$ python -q
>>> import numpy as np
>>> np.set_printoptions(precision=2, suppress=True, linewidth=140)
>>> rd = lambda a: np.round(a, 2) + 0
>>> A = np.array([[-2, -2, -1, 0], [2, 0, 2, -1], [2, 2, 2, 1], [-1, -1, -1, -2]])
>>> r0 = np.array([0, 1, 2, 3])
>>> M2 = A + np.outer(r0, np.eye(4)[1])
>>> print(rd(np.linalg.det(M2) / np.linalg.det(A)), rd(1 + np.linalg.solve(A, r0)[1]))
4.17 4.17
>>> print(np.linalg.matrix_rank(np.linalg.inv(M2) - np.linalg.inv(A), tol=1e-8))
1
>>> Uu, sig, vt = np.linalg.svd(A, full_matrices=False)
>>> print(np.abs(Uu[:, 0]).round(6).argmax())
2
>>> print(rd(np.cumsum(sig ** 2) / np.sum(sig ** 2)))
[0.79 0.95 1.   1.  ]
>>> print(rd(Uu.T @ A @ vt.T))
[[5.47 0.   0.   0.  ]
 [0.   2.51 0.   0.  ]
 [0.   0.   1.3  0.  ]
 [0.   0.   0.   0.34]]
>>> print(np.allclose(Uu * sig @ vt, A))
True
>>> print(rd(sig / sig[0]))
[1.   0.46 0.24 0.06]
>>> print(rd(np.abs(vt[0])))
[0.65 0.5  0.55 0.18]
>>> print(rd(np.sqrt((sig ** 2).sum())), rd(np.linalg.norm(A)))
6.16 6.16
>>> x = np.array([1, 2, 2, 0])
>>> h1 = np.maximum(A @ x, 0)
>>> print(A.T @ h1)
[32 20 32  4]
>>> print(np.maximum(A @ (3 * x), 0))
[ 0 18 30  0]
>>> print(A * (h1 > 1e-9)[:, None])
[[ 0  0  0  0]
 [ 2  0  2 -1]
 [ 2  2  2  1]
 [ 0  0  0  0]]
>>> M2 = np.array([[1, 2, -2, 2], [-2, -3, 2, -3], [0, 3, 0, -2]])
>>> feats = M2.T @ M2
>>> print(feats)
[[  5   8  -6   8]
 [  8  22 -10   7]
 [ -6 -10   8 -10]
 [  8   7 -10  17]]
>>> # symmetric, so the eigenvalues are real
>>> print(np.linalg.matrix_rank(feats, rtol=0.1))
2
>>> print(np.argsort(-np.linalg.norm(feats, axis=0).round(6), kind="stable")[:3])
[1 3 2]
>>> print([round(float(x), 2) for x in np.linalg.svd(feats, compute_uv=False)[:3]])
[39.13, 12.5, 0.36]
>>> print(np.linalg.cond(feats) > 100)
True
>>> Uu, sig, vt = np.linalg.svd(feats)
>>> evecs = vt[:(sig > 1e-8).sum()]
>>> rng = np.random.default_rng(973)
>>> x = feats[2] + 4 * feats[0] + rng.integers(2) * np.eye(4)[0]
>>> print(x)
[ 14.  22. -16.  22.]
>>> print(rd(np.linalg.norm(x - evecs.T @ evecs @ x)))
0.0
>>> print(np.allclose(evecs.T @ evecs @ x, x))
True
>>> M2 = feats + rng.integers(-2, 3, (4, 3)) @ rng.integers(-2, 3, (3, 4))
>>> print(M2)
[[ 11  13  -4  10]
 [  6  17 -11   4]
 [  0  -3  13  -7]
 [  6   7  -7  17]]
>>> print(rd(np.linalg.svd(M2 - feats, compute_uv=False)))
[14.73  4.05  2.61  0.  ]
>>> print(np.linalg.matrix_rank(M2 - feats, tol=1e-8))
3
>>> print(np.abs(M2 - feats).sum(axis=1))
[15 11 21  5]
>>> print(M2 - feats)
[[ 6  5  2  2]
 [-2 -5 -1 -3]
 [ 6  7  5  3]
 [-2  0  3  0]]
>>> x = np.array([-1, 2, 1, 5])
>>> target = M2 @ x
>>> print(target)
[ 61  37 -28  86]
>>> print(rd(np.linalg.solve(M2, target + M2[:, 1])))
[-1.  3.  1.  5.]
>>> print(rd(np.linalg.solve(M2, target)))
[-1.  2.  1.  5.]
>>> print(rd(np.linalg.solve(M2, M2[:, 0])))
[1. 0. 0. 0.]
>>> print(rd(np.linalg.solve(M2, -1 * target)))
[ 1. -2. -1. -5.]
>>> M2 = np.array([[6, 5, 7], [9, 5, 7], [2, 3, 1], [8, 2, 4]])
>>> print(np.linalg.matrix_rank(feats @ M2))
3
>>> print(feats @ M2)
[[ 154   63  117]
 [ 282  134  228]
 [-190  -76 -144]
 [ 227   79  163]]
>>> print(M2.T @ feats.T)
[[ 154  282 -190  227]
 [  63  134  -76   79]
 [ 117  228 -144  163]]
>>> K = np.load("test10.npy")
>>> print(K)
[[ 3  3  3  3]
 [ 3  6  6  6]
 [ 3  6  9  9]
 [ 3  6  9 12]]
>>> # symmetric, so the eigenvalues are real
>>> cov = K.T @ K
>>> print(cov)
[[ 36  63  81  90]
 [ 63 117 153 171]
 [ 81 153 207 234]
 [ 90 171 234 270]]
>>> print(np.diag(cov))
[ 36 117 207 270]
>>> print(np.allclose(cov, cov.T))
True
>>> print(rd(np.linalg.svd(K, compute_uv=False) ** 2))
[618.65   9.     1.63   0.72]
>>> print(np.linalg.matrix_rank(cov))
4
>>> print(rd(np.linalg.eigvalsh(cov)[::-1]))
[618.65   9.     1.63   0.72]
>>> print((K @ K.T).shape)
(4, 4)
>>> ev, evecs = np.linalg.eigh(K)
>>> x = np.array([-2, -2, -2, -1])
>>> print((np.sign(evecs[:, -1].round(6)) == np.sign(evecs[0, -1].round(6))).astype(int))
[1 1 1 1]
>>> print(rd(evecs * np.sqrt(ev) @ evecs.T))
[[1.49 0.64 0.46 0.4 ]
 [0.64 1.95 1.03 0.85]
 [0.46 1.03 2.35 1.49]
 [0.4  0.85 1.49 2.98]]
>>> print(rd(np.linalg.det(K.T)))
81.0
>>> print(rd(np.linalg.det(2 * K)), rd(np.linalg.det(K)))
1296.0 81.0
>>> print(rd(np.linalg.det(K[::-1])))
81.0
>>> print(np.einsum("ii->", K))
30
>>> print(rd(np.linalg.eigvals(K)))
[24.87  3.    1.28  0.85]
>>> X = np.loadtxt("x.csv", delimiter=",")
>>> print(rd(X))
[[ 0.   -0.8   0.23  0.55]
 [-0.23 -0.43 -0.83 -0.27]
 [-0.73  0.34 -0.16  0.57]
 [ 0.64  0.24 -0.48  0.55]]
>>> print(rd(np.linalg.det(2 * X)), rd(np.linalg.det(X)))
-16.0 -1.0
>>> print(rd(np.linalg.det(X.T)))
-1.0
>>> print(rd(np.linalg.det(X[::-1])))
-1.0
>>> print(rd(np.linalg.eigvals(X)))
[ 1.  +0.j -1.  +0.j -0.02+1.j -0.02-1.j]
>>> print(rd(np.einsum("ii->", X)))
-0.04
>>> print(rd(np.einsum("ij,ji->", X, X)))
0.0
>>> print(rd(np.kron(np.eye(2, dtype=int), X)))
[[ 0.   -0.8   0.23  0.55  0.    0.    0.    0.  ]
 [-0.23 -0.43 -0.83 -0.27  0.    0.    0.    0.  ]
 [-0.73  0.34 -0.16  0.57  0.    0.    0.    0.  ]
 [ 0.64  0.24 -0.48  0.55  0.    0.    0.    0.  ]
 [ 0.    0.    0.    0.    0.   -0.8   0.23  0.55]
 [ 0.    0.    0.    0.   -0.23 -0.43 -0.83 -0.27]
 [ 0.    0.    0.    0.   -0.73  0.34 -0.16  0.57]
 [ 0.    0.    0.    0.    0.64  0.24 -0.48  0.55]]
>>> r0 = np.array([-2, 3, 3, 2])
>>> M2 = X + np.outer(r0, np.eye(4)[1])
>>> print(rd(np.linalg.det(M2) / np.linalg.det(X)), rd(1 + np.linalg.solve(X, r0)[1]))
2.82 2.82
>>> print(np.linalg.matrix_rank(np.linalg.inv(M2) - np.linalg.inv(X), tol=1e-8))
1
>>> x = np.array([0, 8, 5, 5])
>>> h1 = np.maximum(X @ x, 0)
>>> print(rd(np.tanh(X @ x)))
[-0.99 -1.    1.    0.98]
>>> print(rd(np.maximum(X @ x, 0) - np.maximum(-X @ x, 0)))
[-2.51 -8.95  4.75  2.24]
>>> print(rd(np.maximum(X @ (3 * x), 0)))
[ 0.    0.   14.26  6.71]
>>> print(rd(X * (h1 > 1e-9)[:, None]))
[[ 0.    0.    0.    0.  ]
 [ 0.    0.    0.    0.  ]
 [-0.73  0.34 -0.16  0.57]
 [ 0.64  0.24 -0.48  0.55]]
